In [1]: import numpy as np

In [2]: import numpy.linalg as la

In [3]: np.set_printoptions(precision=1, suppress=True, linewidth=120)

In [4]: K = np.load("a.npy")

In [5]: K
Out[5]: 
array([[2, 2, 2, 2, 2, 2],
       [2, 1, 2, 1, 2, 1],
       [1, 1, 1, 1, 1, 1],
       [2, 2, 2, 2, 2, 2],
       [2, 1, 2, 1, 2, 1],
       [1, 1, 1, 1, 1, 1]])

In [6]: la.cond(K) > 100
Out[6]: np.True_

In [7]: la.matrix_rank(K, rtol=0.1)
Out[7]: np.int64(2)

In [8]: Uu, s, Vh = la.svd(K)

In [9]: V = Vh[:(s > 1e-8).sum()]

In [10]: rng = np.random.default_rng(4265)

In [11]: vec = K[5] + -3 * K[2] + rng.integers(2) * np.eye(6)[3]

In [12]: vec
Out[12]: array([-2., -2., -2., -1., -2., -2.])

In [13]: round(la.norm(vec - V.T @ V @ vec), 1)
Out[13]: np.float64(0.8)

In [14]: np.allclose(V.T @ V @ vec, vec)
Out[14]: False

In [15]: la.matrix_rank(np.vstack([K, vec]))
Out[15]: np.int64(3)

In [16]: np.abs(np.diag(la.qr(K)[1])) > 1e-9
Out[16]: array([ True,  True, False, False, False, False])

In [17]: print(np.round(np.trace(la.pinv(K) @ K), 1))
2.0

In [18]: print(np.allclose(K[:-1].T @ la.lstsq(K[:-1].T, K[-1])[0], K[-1]))
True

In [19]: K @ la.pinv(K) @ K
Out[19]: 
array([[2., 2., 2., 2., 2., 2.],
       [2., 1., 2., 1., 2., 1.],
       [1., 1., 1., 1., 1., 1.],
       [2., 2., 2., 2., 2., 2.],
       [2., 1., 2., 1., 2., 1.],
       [1., 1., 1., 1., 1., 1.]])

In [20]: M = np.load("layer14.npy")

In [21]: print(M)
[[-1.  1.  0.  0.  0.  0.  0.  0.]
 [ 0. -1.  1.  0.  0.  0.  0.  0.]
 [ 0.  0. -1.  1.  0.  0.  0.  0.]
 [ 0.  0.  0. -1.  1.  0.  0.  0.]
 [ 0.  0.  0.  0. -1.  1.  0.  0.]
 [ 0.  0.  0.  0.  0. -1.  1.  0.]
 [ 0.  0.  0.  0.  0.  0. -1.  1.]
 [ 0.  0.  0.  0.  0.  0.  0. -1.]]

In [22]: B = np.array([[2, -1, 0],
    ...:     [0, 1, 1],
    ...:     [0, 1, -2],
    ...:     [2, -2, 0],
    ...:     [0, -2, -1],
    ...:     [2, -2, -2],
    ...:     [1, 2, 0],
    ...:     [1, -1, 1]])

In [23]: la.matrix_rank(np.vstack([M, B.T]))
Out[23]: np.int64(8)

In [24]: np.einsum("ij->j", M)
Out[24]: array([-1.,  0.,  0.,  0.,  0.,  0.,  0.,  0.])

In [25]: print(np.einsum("ik,kj->ji", M, B))
[[-2.  0.  2. -2.  2. -1.  0. -1.]
 [ 2.  0. -3.  0.  0.  4. -3.  1.]
 [ 1. -3.  2. -1. -1.  2.  1. -1.]]

In [26]: la.matrix_rank(M @ B)
Out[26]: np.int64(3)

In [27]: B.T @ M.T
Out[27]: 
array([[-2.,  0.,  2., -2.,  2., -1.,  0., -1.],
       [ 2.,  0., -3.,  0.,  0.,  4., -3.,  1.],
       [ 1., -3.,  2., -1., -1.,  2.,  1., -1.]])

In [28]: np.einsum("ik,kj->ij", M, B)
Out[28]: 
array([[-2.,  2.,  1.],
       [ 0.,  0., -3.],
       [ 2., -3.,  2.],
       [-2.,  0., -1.],
       [ 2.,  0., -1.],
       [-1.,  4.,  2.],
       [ 0., -3.,  1.],
       [-1.,  1., -1.]])
